$ python -q
>>> import numpy as np
>>> from numpy import linalg as LA
>>> np.set_printoptions(precision=2, suppress=True, linewidth=200)
>>> feats = np.array([[2.99, 0.3], [0.3, -2.99]])
>>> [round(float(LA.det(feats[:i, :i])), 2) + 0 for i in range(1, 3)]
[2.99, -9.03]
>>> print(np.all(LA.eigvalsh(feats) > 0))
False
>>> A2 = np.array([[-2, 0, 0, -3], [-2, -2, 2, -2], [1, 2, 0, -3], [3, -2, 1, 1]])
>>> F = A2 - A2.T
>>> F
array([[ 0,  2, -1, -6],
       [-2,  0,  0,  0],
       [ 1,  0,  0, -4],
       [ 6,  0,  4,  0]])
>>> # skew-symmetric
>>> x = np.array([2, 1, 0, 2])
>>> y = F @ x
>>> y
array([-10,  -4,  -6,  12])
>>> LA.solve(F, F[:, 1])
array([ 0.,  1.,  0., -0.])
>>> print(np.round(LA.solve(F, y + F[:, 0]), 2) + 0)
[3. 1. 0. 2.]
>>> LA.solve(F.T, F[1])
array([-0.,  1., -0.,  0.])
>>> print(np.round(np.abs(LA.eigvals(F)).max(), 2))
7.47
>>> np.sort(np.abs(LA.eigvals(F)))
array([1.07, 1.07, 7.47, 7.47])
>>> rng = np.random.default_rng(59)
>>> idx = rng.permutation(4)
>>> print(idx)
[2 3 0 1]
>>> A2 = F[idx][:, idx]
>>> np.diag(A2)
array([0, 0, 0, 0])
>>> A2
array([[ 0, -4,  1,  0],
       [ 4,  0,  6,  0],
       [-1, -6,  0,  2],
       [ 0,  0, -2,  0]])
>>> np.round(LA.det(A2), 2), round(float(LA.det(F[idx])), 2)
(np.float64(64.0), 64.0)
>>> np.sort(np.abs(LA.eigvals(A2)))
array([1.07, 1.07, 7.47, 7.47])
>>> arr = np.array([[1, 0, 1, 0], [4, -3, 4, -3], [1, 0, 1, 0], [4, -3, 4, -3]])
>>> gram = arr.T @ arr
>>> np.trace(gram), (arr ** 2).sum()
(np.int64(104), np.int64(104))
>>> np.allclose(gram, gram.T)
True
>>> print([round(float(x), 2) for x in LA.svd(arr, compute_uv=False)[:3]])
[10.13, 1.18, 0.0]
>>> print(np.argsort(-LA.norm(arr, axis=0).round(6), kind="stable")[:3])
[0 2 1]
>>> left, s, VT = LA.svd(arr)
>>> evecs = VT[:(s > 1e-8).sum()]
>>> x = arr[2] + -2 * arr[1] + rng.integers(2) * np.eye(4)[1]
>>> x
array([-7.,  7., -7.,  6.])
>>> np.round(evecs.T @ evecs, 2) + 0
array([[0.5, 0. , 0.5, 0. ],
       [0. , 0.5, 0. , 0.5],
       [0.5, 0. , 0.5, 0. ],
       [0. , 0.5, 0. , 0.5]])
>>> np.diag(evecs.T @ evecs)
array([0.5, 0.5, 0.5, 0.5])
>>> round(float(LA.norm(x - evecs.T @ evecs @ x)), 2)
0.71
>>> evals, evecs = LA.eigh(feats)
>>> evecs @ np.diag(evals) @ evecs.T
array([[ 2.99,  0.3 ],
       [ 0.3 , -2.99]])
>>> evals
array([-3.01,  3.01])
>>> (evals > 1e-8).sum(), (evals < -1e-8).sum()
(np.int64(1), np.int64(1))
>>> print(np.round(evecs.T @ evecs, 2) + 0)
[[1. 0.]
 [0. 1.]]
>>> LA.eigvalsh(feats + -3 * np.eye(2))
array([-6.01,  0.01])
>>> LA.svd(feats, compute_uv=False)
array([3.01, 3.01])
>>> r0 = np.array([1, 2, 7])
>>> np.array([np.convolve(row, r0, "same") for row in arr])
array([[  2,   8,   2,   7],
       [  5,  26, -16,  22],
       [  2,   8,   2,   7],
       [  5,  26, -16,  22]])
>>> X = np.load("arr.npy")
>>> X
array([[ 39.61, -19.29,  40.26],
       [ 39.88, -19.3 ,  37.32],
       [ 40.95, -19.78,  40.19],
       [ 41.  , -21.06,  39.68],
       [ 38.28, -22.34,  39.23],
       [ 38.72, -20.33,  40.44],
       [ 39.94, -20.15,  39.97],
       [ 40.66, -19.86,  39.08],
       [ 37.83, -20.3 ,  38.21],
       [ 39.8 , -20.05,  39.58],
       [ 39.98, -20.25,  38.97],
       [ 41.43, -20.2 ,  40.61],
       [ 40.32, -20.07,  40.18],
       [ 39.17, -20.18,  39.48],
       [ 37.86, -19.88,  40.05],
       [ 40.08, -20.17,  40.08],
       [ 40.74, -19.84,  40.  ],
       [ 41.15, -21.37,  40.2 ],
       [ 39.65, -18.81,  39.  ],
       [ 41.14, -19.67,  42.16],
       [ 41.7 , -18.88,  40.73],
       [ 40.08, -19.23,  39.  ],
       [ 39.59, -18.35,  41.26]])
>>> left, s, VT = LA.svd(X)
>>> s
array([287.09,   4.56,   3.82])
>>> A2 = left[:, :1] @ np.diag(s[:1]) @ VT[:1]
>>> np.round(np.abs(X - A2).max(), 2)
np.float64(2.62)
>>> print(LA.matrix_rank(X, rtol=0.05))
1
>>> round(LA.norm(X, "nuc"), 2)
np.float64(295.47)
>>> LA.norm(X, axis=0)
array([191.81,  95.87, 190.99])
>>> round(float(X[1] @ X[10]), 2)
3439.59
>>> round(LA.norm(X, 2), 2)
np.float64(287.09)
>>> print(np.round(LA.norm(X[1], 1), 2), round(LA.norm(X[1], np.inf), 2))
96.5 39.88
>>> t3 = np.stack([X, 5 * X, X[::-1]])
>>> LA.matrix_rank(t3)
array([3, 3, 3])
>>> (t3 @ X.T).shape
(3, 23, 23)
>>> Ac = (X - X.mean(axis=0)) / X.std(axis=0)
>>> np.argwhere(np.abs(Ac) > 2)
array([[ 1,  2],
       [ 4,  1],
       [ 8,  0],
       [14,  0],
       [19,  2]])
>>> beta = LA.lstsq(np.delete(Ac, 0, axis=1), Ac[:, 0])[0]
>>> beta
array([0.12, 0.37])
>>> t = np.radians(149)
>>> Rm = np.eye(4)
>>> Rm[2, 2] = Rm[1, 1] = np.cos(t)
>>> Rm[2, 1], Rm[1, 2] = -np.sin(t), np.sin(t)
>>> Rm
array([[ 1.  ,  0.  ,  0.  ,  0.  ],
       [ 0.  , -0.86,  0.52,  0.  ],
       [ 0.  , -0.52, -0.86,  0.  ],
       [ 0.  ,  0.  ,  0.  ,  1.  ]])
>>> A2 = F @ Rm.T
>>> A2
array([[ 0.  , -2.23, -0.17, -6.  ],
       [-2.  ,  0.  ,  0.  ,  0.  ],
       [ 1.  ,  0.  ,  0.  , -4.  ],
       [ 6.  ,  2.06, -3.43,  0.  ]])
>>> print(np.abs(A2 - F).max(axis=0))
[0.   4.23 7.43 0.  ]
>>> np.allclose(F @ F.T, A2 @ A2.T)
True
>>> M = np.tanh(np.array([[0.3, 1.8],
...     [-0.1, -0.6],
...     [-1.0, -0.8],
...     [0.9, 0.2],
...     [0.3, -1.2],
...     [1.2, -1.7],
...     [-1.0, -0.2],
...     [0.9, -1.7],
...     [-0.3, 0.9],
...     [1.9, 0.1],
...     [1.0, 0.1],
...     [0.3, -1.8],
...     [-0.2, -1.6],
...     [1.4, -0.4],
...     [-1.0, 1.3],
...     [-1.6, -0.8],
...     [-0.2, 2.1],
...     [0.9, 1.2],
...     [-0.5, 2.4],
...     [0.2, 1.0],
...     [-1.5, -0.6],
...     [1.2, 0.8],
...     [-2.6, 0.1],
...     [-0.3, 0.4],
...     [-1.4, 0.0],
...     [-0.2, -0.1]]) @ np.array([[-1.5, 0.1, 0.7], [-0.3, -1.1, -0.1]]))
>>> M
array([[-0.76, -0.96,  0.03],
       [ 0.32,  0.57, -0.01],
       [ 0.94,  0.65, -0.55],
       [-0.89, -0.13,  0.54],
       [-0.09,  0.87,  0.32],
       [-0.86,  0.96,  0.77],
       [ 0.92,  0.12, -0.59],
       [-0.69,  0.96,  0.66],
       [ 0.18, -0.77, -0.29],
       [-0.99,  0.08,  0.87],
       [-0.91, -0.01,  0.6 ],
       [ 0.09,  0.96,  0.37],
       [ 0.65,  0.94,  0.02],
       [-0.96,  0.52,  0.77],
       [ 0.8 , -0.91, -0.68],
       [ 0.99,  0.62, -0.78],
       [-0.32, -0.98, -0.34],
       [-0.94, -0.84,  0.47],
       [ 0.03, -0.99, -0.53],
       [-0.54, -0.79,  0.04],
       [ 0.98,  0.47, -0.76],
       [-0.97, -0.64,  0.64],
       [ 1.  , -0.35, -0.95],
       [ 0.32, -0.44, -0.24],
       [ 0.97, -0.14, -0.75],
       [ 0.32,  0.09, -0.13]])
>>> x = np.array([1, 0, 0])
>>> y = M @ x
>>> beta, lr = np.zeros(3), 1 / LA.norm(M, 2) ** 2
>>> for i in range(200):
...     beta -= lr * M.T @ (M @ beta - y)
...     if i % 50 == 0: print(i, round(LA.norm(M @ beta - y), 2))
... 
0 0.36
50 0.15
100 0.07
150 0.04
>>> print(beta)
[ 0.98  0.01 -0.03]
>>> round(float(LA.cond(M)), 2)
8.38
>>> left, s = LA.svd(M)
Traceback (most recent call last):
  File "<python-input-84>", line 1, in <module>
    left, s = LA.svd(M)
    ^^^^^^^
ValueError: too many values to unpack (expected 2)
>>> left, s, VT = LA.svd(M, full_matrices=False)
>>> print((s > 1e-8).sum())
3
>>> print(left.shape, s.shape, VT.shape)
(26, 3) (3,) (3, 3)
>>> s
array([4.65, 3.65, 0.55])
>>> np.cumsum(s ** 2) / np.sum(s ** 2)
array([0.61, 0.99, 1.  ])
>>> np.round(np.sqrt((s ** 2).sum()), 2), np.round(LA.norm(M), 2)
(np.float64(5.94), np.float64(5.94))
>>> s / s[0]
array([1.  , 0.79, 0.12])
>>> print(np.abs(VT[0]))
[0.81 0.02 0.58]
>>> np.round(VT @ VT.T, 2) + 0
array([[1., 0., 0.],
       [0., 1., 0.],
       [0., 0., 1.]])
>>> K = np.array([[1, 0, 0, 0], [0, 1, 0, 0], [-2, 1, 1, 0], [3, 2, 0, 1]])
>>> K
array([[ 1,  0,  0,  0],
       [ 0,  1,  0,  0],
       [-2,  1,  1,  0],
       [ 3,  2,  0,  1]])
>>> A2 = K / LA.norm(K, axis=1, keepdims=True)
>>> gram = A2 @ A2.T
>>> (gram - 2 * np.eye(4)).round(6).argmax(axis=1)
array([3, 3, 1, 0])
>>> print(gram)
[[ 1.    0.   -0.82  0.8 ]
 [ 0.    1.    0.41  0.53]
 [-0.82  0.41  1.   -0.44]
 [ 0.8   0.53 -0.44  1.  ]]
>>> (np.abs(gram) > 0.9).astype(int)
array([[1, 0, 0, 0],
       [0, 1, 0, 0],
       [0, 0, 1, 0],
       [0, 0, 0, 1]])
>>> np.degrees(np.arccos(np.clip(gram[1, 0], -1, 1)))
np.float64(90.0)
>>> np.argwhere(np.triu(np.abs(gram) > 0.95, 1))
array([], shape=(0, 2), dtype=int64)
>>> J = np.load("data.npy")
>>> print(J)
[[-9  0 -2]
 [-1  1 -1]
 [-1  2 -1]]
>>> # row 0 is much longer than the rest
>>> idx = rng.permutation(3)
>>> print(idx)
[0 2 1]
>>> A2 = J[idx][:, idx]
>>> np.diag(A2)
array([-9, -1,  1])
>>> A2
array([[-9, -2,  0],
       [-1, -1,  2],
       [-1, -1,  1]])
>>> np.trace(A2)
np.int64(-9)
>>> np.allclose(A2, J)
False
>>> np.sort(np.abs(LA.eigvals(A2)))
array([0.87, 0.87, 9.19])
>>> A2 = np.array([[0, -3, 1], [2, 1, 1]])
>>> cent = np.kron(A2, J)
>>> cent
array([[  0,   0,   0,  27,   0,   6,  -9,   0,  -2],
       [  0,   0,   0,   3,  -3,   3,  -1,   1,  -1],
       [  0,   0,   0,   3,  -6,   3,  -1,   2,  -1],
       [-18,   0,  -4,  -9,   0,  -2,  -9,   0,  -2],
       [ -2,   2,  -2,  -1,   1,  -1,  -1,   1,  -1],
       [ -2,   4,  -2,  -1,   2,  -1,  -1,   2,  -1]])
>>> cent.shape
(6, 9)
>>> np.count_nonzero(cent)
np.int64(40)
>>> LA.rank(cent)
Traceback (most recent call last):
  File "<python-input-119>", line 1, in <module>
    LA.rank(cent)
    ^^^^^^^
AttributeError: module 'numpy.linalg' has no attribute 'rank'
>>> np.unravel_index(np.abs(cent).argmax(), cent.shape)
(np.int64(0), np.int64(3))
>>> np.diff(cent, axis=0)
array([[  0,   0,   0, -24,  -3,  -3,   8,   1,   1],
       [  0,   0,   0,   0,  -3,   0,   0,   1,   0],
       [-18,   0,  -4, -12,   6,  -5,  -8,  -2,  -1],
       [ 16,   2,   2,   8,   1,   1,   8,   1,   1],
       [  0,   2,   0,   0,   1,   0,   0,   1,   0]])
>>> O, evecs = LA.qr(J[:, :2])[0], LA.qr(J[:, 2:])[0]
>>> s = LA.svd(O.T @ evecs, compute_uv=False)
>>> np.degrees(np.arccos(s.clip(0, 1)))
array([8.15])
>>> x = np.array([1, 2, -1])
>>> h = np.maximum(J @ x, 0)
>>> h
array([0, 2, 4])
>>> np.flatnonzero(h > 1e-9)
array([1, 2])
>>> J * (h > 1e-9)[:, None]
array([[ 0,  0,  0],
       [-1,  1, -1],
       [-1,  2, -1]])
>>> r0 = np.array([0, 2, -1, 0]) + 0.5
>>> data = np.eye(4) - 2 * np.outer(r0, r0) / (r0 @ r0)
>>> data
array([[ 0.93, -0.36,  0.07, -0.07],
       [-0.36, -0.79,  0.36, -0.36],
       [ 0.07,  0.36,  0.93,  0.07],
       [-0.07, -0.36,  0.07,  0.93]])
>>> np.kron(np.eye(2, dtype=int), data)
array([[ 0.93, -0.36,  0.07, -0.07,  0.  , -0.  ,  0.  , -0.  ],
       [-0.36, -0.79,  0.36, -0.36, -0.  , -0.  ,  0.  , -0.  ],
       [ 0.07,  0.36,  0.93,  0.07,  0.  ,  0.  ,  0.  ,  0.  ],
       [-0.07, -0.36,  0.07,  0.93, -0.  , -0.  ,  0.  ,  0.  ],
       [ 0.  , -0.  ,  0.  , -0.  ,  0.93, -0.36,  0.07, -0.07],
       [-0.  , -0.  ,  0.  , -0.  , -0.36, -0.79,  0.36, -0.36],
       [ 0.  ,  0.  ,  0.  ,  0.  ,  0.07,  0.36,  0.93,  0.07],
       [-0.  , -0.  ,  0.  ,  0.  , -0.07, -0.36,  0.07,  0.93]])
>>> LA.eigvals(data)
array([ 1., -1.,  1.,  1.])
>>> np.einsum("ii->", data)
np.float64(2.0)
>>> print(round(LA.eigvals(data).sum().real, 2))
2.0
>>> round(LA.det(data[::-1]), 2)
np.float64(-1.0)
>>> r0 = np.array([0, 1, 1, 2])
>>> A2 = data + np.outer(r0, np.eye(4)[1])
>>> LA.matrix_rank(LA.inv(A2) - LA.inv(data), tol=1e-8)
np.int64(1)
>>> x = np.array([7, -8])
>>> y = feats @ x
>>> print(y)
[18.53 26.02]
>>> LA.solve(feats, -3 * y)
array([-21.,  24.])
>>> LA.solve(feats, feats[:, 1])
array([0., 1.])
>>> LA.solve(feats.T, feats[1])
array([0., 1.])
>>> LA.svd(data, compute_uv=False)
array([1., 1., 1., 1.])
>>> print(np.diff(data, axis=0))
[[-1.29 -0.43  0.29 -0.29]
 [ 0.43  1.14  0.57  0.43]
 [-0.14 -0.71 -0.86  0.86]]
>>> round(np.abs(data).max(), 2)
np.float64(0.93)
>>> LA.matrix_rank(data)
np.int64(4)
>>> print(data.sum(axis=0))
[ 0.57 -1.14  1.43  0.57]
>>> np.count_nonzero(data)
np.int64(16)
